% ipython --no-banner

In [1]: import numpy as np

In [2]: import numpy.linalg as la

In [3]: np.set_printoptions(precision=2, suppress=True, linewidth=100, sign=" ")

In [4]: rd = lambda a: np.round(a, 2) + 0

In [5]: J = np.array([[0, 0, 0],
   ...:     [3, 1, -3],
   ...:     [2, -1, -1],
   ...:     [0, 0, 0],
   ...:     [6, 4, -2],
   ...:     [0, 0, 0],
   ...:     [0, 0, 0],
   ...:     [2, -1, -1],
   ...:     [0, 0, 0],
   ...:     [3, 1, -3],
   ...:     [2, -1, -1]])

In [6]: # row 3 repeats row 0

In [7]: P = J @ la.solve(J.T @ J, J.T)

In [8]: print(rd(P))
[[ 0.    0.    0.    0.    0.    0.    0.    0.    0.    0.    0.  ]
 [ 0.    0.5   0.    0.    0.    0.    0.    0.    0.    0.5   0.  ]
 [ 0.    0.    0.33  0.    0.    0.    0.    0.33  0.    0.    0.33]
 [ 0.    0.    0.    0.    0.    0.    0.    0.    0.    0.    0.  ]
 [ 0.    0.    0.    0.    1.    0.    0.    0.    0.    0.    0.  ]
 [ 0.    0.    0.    0.    0.    0.    0.    0.    0.    0.    0.  ]
 [ 0.    0.    0.    0.    0.    0.    0.    0.    0.    0.    0.  ]
 [ 0.    0.    0.33  0.    0.    0.    0.    0.33  0.    0.    0.33]
 [ 0.    0.    0.    0.    0.    0.    0.    0.    0.    0.    0.  ]
 [ 0.    0.5   0.    0.    0.    0.    0.    0.    0.    0.5   0.  ]
 [ 0.    0.    0.33  0.    0.    0.    0.    0.33  0.    0.    0.33]]

In [9]: print(rd(la.eigvalsh(P)))
[ 0.  0.  0.  0.  0.  0.  0.  0.  1.  1.  1.]

In [10]: print(rd(np.diag(P)))
[ 0.    0.5   0.33  0.    1.    0.    0.    0.33  0.    0.5   0.33]

In [11]: print(np.allclose(P @ P, P))
True

In [12]: print(la.matrix_rank(np.eye(11) - P))
8

In [13]: F = np.loadtxt("mat.csv", delimiter=",")

In [14]: print(rd(F))
[[-1.23  0.58 -1.46]
 [ 1.41 -0.42 -1.36]
 [-0.7  -1.87 -0.15]]

In [15]: other = la.inv(F)

In [16]: print(np.allclose(other, F.T))
False

In [17]: print(rd(la.det(F) * la.det(other)))
1.0

In [18]: print(rd(la.inv(other)))
[[-1.23  0.58 -1.46]
 [ 1.41 -0.42 -1.36]
 [-0.7  -1.87 -0.15]]

In [19]: print(rd(la.cond(F)))
1.0

In [20]: print(rd(la.det(F) * other))
[[-2.47  2.82 -1.41]
 [ 1.16 -0.85 -3.73]
 [-2.93 -2.71 -0.3 ]]

In [21]: u = np.array([-2, 0])

In [22]: print(rd(np.convolve(F[2], u)))
[ 1.41  3.73  0.3   0.  ]

In [23]: print(rd(np.polyval(u, F[2])))
[ 1.41  3.73  0.3 ]

In [24]: print(rd(np.array([np.convolve(row, u, "same") for row in F])))
[[ 2.47 -1.16  2.93]
 [-2.82  0.85  2.71]
 [ 1.41  3.73  0.3 ]]

In [25]: print(rd(np.correlate(F[2], F[1], "full")))
[ 0.95  2.83  0.   -2.57 -0.21]
